>>> import numpy as np
>>> import numpy.linalg as la
>>> np.set_printoptions(precision=2, suppress=True, linewidth=120, floatmode="fixed")
>>> Y = np.array([[-1, 1, 2], [0, -1, 2], [2, 2, -1]])
>>> cent = np.array([[1, -2], [-3, -2]])
>>> m1 = np.block([[Y, np.array([[0, 1], [2, 0], [0, 3]])], [np.zeros((2, 3)), cent]])
>>> m1
array([[-1.00,  1.00,  2.00,  0.00,  1.00],
       [ 0.00, -1.00,  2.00,  2.00,  0.00],
       [ 2.00,  2.00, -1.00,  0.00,  3.00],
       [ 0.00,  0.00,  0.00,  1.00, -2.00],
       [ 0.00,  0.00,  0.00, -3.00, -2.00]])
>>> rng = np.random.default_rng(96)
>>> labels = rng.permutation(5)
>>> Y = m1[:, labels] * rng.choice([-1, 1], 5)
>>> Y
array([[ 0.00, -1.00,  2.00,  1.00,  1.00],
       [ 2.00,  1.00,  2.00,  0.00, -0.00],
       [ 0.00, -2.00, -1.00,  3.00, -2.00],
       [ 1.00, -0.00,  0.00, -2.00, -0.00],
       [-3.00, -0.00,  0.00, -2.00, -0.00]])
>>> left, _, Vt = la.svd(m1.T @ Y)
>>> labels
array([3, 1, 2, 4, 0])
>>> J = np.load("arr.npy")
>>> J
array([[0.93, 0.25],
       [0.25, 0.07]])
>>> la.norm(J, axis=1).argmax()
np.int64(0)
>>> round(float(la.norm(J, 1)), 2), round(la.norm(J, np.inf), 2)
(1.18, np.float64(1.18))
>>> round(float(la.norm(J, 2)), 2)
1.0
>>> np.round(J[1] @ J[0], 2)
np.float64(0.25)
>>> [round(float(x), 2) for x in la.svd(J, compute_uv=False)[:3]]
[1.0, 0.0]
>>> print(round(la.norm(J, 2) / la.norm(J), 2))
1.0
>>> print(la.cond(J) > 100)
True
>>> la.matrix_rank(J, rtol=0.1)
np.int64(1)
>>> np.argsort(-la.norm(J, axis=0).round(6), kind="stable")[:3]
array([0, 1])
>>> np.unique(J.round(6), axis=0).shape
(2, 2)
>>> la.lstsq(J[:-1].T, J[-1])[2]
np.int32(1)
>>> np.abs(np.diag(la.qr(J)[1])) > 1e-9
array([ True, False])
>>> E = np.load("x.npy")
>>> E
array([[0.50, 0.00, 0.50, 0.00, 0.00, 0.00],
       [0.00, 1.00, 0.00, 0.00, 0.00, 0.00],
       [0.00, 0.00, 0.33, 0.33, 0.33, 0.00],
       [0.00, 0.00, 0.00, 1.00, 0.00, 0.00],
       [0.00, 0.00, 0.00, 0.00, 1.00, 0.00],
       [0.00, 0.00, 0.50, 0.00, 0.00, 0.50]])
>>> np.flatnonzero(la.matrix_power((E != 0) + (E.T != 0) + np.eye(6), 6)[3])
array([0, 2, 3, 4, 5])
>>> print(np.sort(la.eigvals(E).real))
[0.33 0.50 0.50 1.00 1.00 1.00]
>>> print(round(float(la.det(E)), 2))
0.08
>>> print((la.matrix_power((E != 0) + (E.T != 0) + np.eye(6), 6) > 0).astype(int))
[[1 0 1 1 1 1]
 [0 1 0 0 0 0]
 [1 0 1 1 1 1]
 [1 0 1 1 1 1]
 [1 0 1 1 1 1]
 [1 0 1 1 1 1]]
>>> (E != 0).astype(int)
array([[1, 0, 1, 0, 0, 0],
       [0, 1, 0, 0, 0, 0],
       [0, 0, 1, 1, 1, 0],
       [0, 0, 0, 1, 0, 0],
       [0, 0, 0, 0, 1, 0],
       [0, 0, 1, 0, 0, 1]])
>>> vec = np.array([1, 2, 0, 2, -2, -1])
>>> print(np.einsum("ij,j->i", E, vec))
[ 0.50  2.00  0.00  2.00 -2.00 -0.50]
>>> E * vec
array([[ 0.50,  0.00,  0.00,  0.00, -0.00, -0.00],
       [ 0.00,  2.00,  0.00,  0.00, -0.00, -0.00],
       [ 0.00,  0.00,  0.00,  0.67, -0.67, -0.00],
       [ 0.00,  0.00,  0.00,  2.00, -0.00, -0.00],
       [ 0.00,  0.00,  0.00,  0.00, -2.00, -0.00],
       [ 0.00,  0.00,  0.00,  0.00, -0.00, -0.50]])
>>> print(E @ vec)
[ 0.50  2.00  0.00  2.00 -2.00 -0.50]
>>> E @ np.eye(6)[4]
array([0.00, 0.00, 0.33, 0.00, 1.00, 0.00])
>>> (E * vec).sum(axis=1)
array([ 0.50,  2.00,  0.00,  2.00, -2.00, -0.50])
>>> E @ np.ones(6)
array([1.00, 1.00, 1.00, 1.00, 1.00, 1.00])
>>> np.sign((E @ vec).round(6))
array([ 1.00,  1.00,  0.00,  1.00, -1.00, -1.00])
>>> la.norm(E @ vec) <= la.norm(E, 2) * la.norm(vec) + 1e-9
np.True_
